>>> import numpy as np
>>> import numpy.linalg as la
>>> np.set_printoptions(precision=2, suppress=True, linewidth=160)
>>> rd = lambda a: np.round(a, 2) + 0
>>> E = np.load("w.npy")
>>> E
array([[-2, -1,  0,  0,  0,  0],
       [ 2,  2,  0,  0,  0,  0],
       [-2,  1,  0,  0,  0,  0],
       [ 0,  0, -2, -1,  0,  0],
       [ 0,  0,  2,  2,  0,  0],
       [ 0,  0, -2,  1,  0,  0],
       [ 0,  0,  0,  0, -2, -1],
       [ 0,  0,  0,  0,  2,  2],
       [ 0,  0,  0,  0, -2,  1]])
>>> x0 = np.array([-3, -7, 5, -5, 1, 3])
>>> target = E @ x0
>>> rd(la.lstsq(E, target)[0])
array([-3., -7.,  5., -5.,  1.,  3.])
>>> rd(la.pinv(E) @ E)
array([[1., 0., 0., 0., 0., 0.],
       [0., 1., 0., 0., 0., 0.],
       [0., 0., 1., 0., 0., 0.],
       [0., 0., 0., 1., 0., 0.],
       [0., 0., 0., 0., 1., 0.],
       [0., 0., 0., 0., 0., 1.]])
>>> rd(la.solve(E.T @ E, E.T @ target))
array([-3., -7.,  5., -5.,  1.,  3.])
>>> target
array([ 13, -20,  -1,  -5,   0, -15,  -5,   8,   1])
>>> rng = np.random.default_rng(537575)
>>> target = target + 0.1 * rng.normal(size=9)
>>> rd(target)
array([ 12.8 , -20.  ,  -1.02,  -5.09,   0.14, -14.97,  -4.86,   7.95,   0.9 ])
>>> coef, *_ = la.lstsq(E, target)
>>> print(rd(E.T @ (target - E @ coef)))
[0. 0. 0. 0. 0. 0.]
>>> coef.round()
array([-3., -7.,  5., -5.,  1.,  3.])
>>> mat = np.loadtxt("arr.csv", delimiter=",")
>>> mat
array([[0., 0., 0.],
       [2., 1., 0.],
       [0., 0., 0.]])
>>> z = rng.permutation(3)
>>> z
array([2, 1, 0])
>>> B = mat[z][:, z]
>>> print(np.diag(B))
[0. 1. 0.]
>>> np.allclose(B, mat)
False
>>> B
array([[0., 0., 0.],
       [0., 1., 2.],
       [0., 0., 0.]])
>>> rd(la.norm(mat, 2) / la.norm(mat))
np.float64(1.0)
>>> la.cond(mat) > 100
np.True_
>>> [round(float(x), 2) for x in la.svd(mat, compute_uv=False)[:3]]
[2.24, 0.0, 0.0]
>>> W = np.array([[1, -3], [-5, 5], [4, 0]])
>>> coef = np.array([5, -3])
>>> H = np.maximum(mat @ W + coef, 0)
>>> H
array([[5., 0.],
       [2., 0.],
       [5., 0.]])
>>> la.matrix_rank(H)
np.int64(1)
>>> (H > 0).astype(int)
array([[1, 0],
       [1, 0],
       [1, 0]])
>>> cent = np.array([[1, -2, -2], [2, -2, 1]])
>>> H @ cent
array([[  5., -10., -10.],
       [  2.,  -4.,  -4.],
       [  5., -10., -10.]])
>>> print(W @ cent)
[[-5  4 -5]
 [ 5  0 15]
 [ 4 -8 -8]]
>>> X = np.load("sample7.npy")
>>> X
array([[ 1.11, -0.99, -1.24],
       [ 0.09,  0.67,  1.88],
       [-1.6 ,  1.66,  3.61]])
>>> f = np.array([-2, -3, 1])
>>> rd(np.cross(X[0, :3], X[1, :3]))
array([-1.03, -2.2 ,  0.83])
>>> rd(np.convolve(X[0], f))
array([-2.22, -1.35,  6.56,  2.73, -1.24])
>>> rd(np.polyval(f, X[0]))
array([-4.79,  2.01,  1.64])
>>> hat = np.triu(np.array([[-1, 1, 3], [4, 2, 0], [-1, -1, -4]]), 1) + np.eye(3)
>>> B = hat @ X @ la.inv(hat)
>>> print(rd(hat @ X - X @ hat))
[[-4.71  4.54  9.38]
 [ 0.   -0.09 -0.27]
 [ 0.    1.6   4.8 ]]
>>> la.matrix_rank(B)
np.int64(3)
>>> print(rd(np.poly(B)))
[ 1.   -5.39  2.15 -1.01]
>>> rd(la.det(B))
np.float64(1.01)
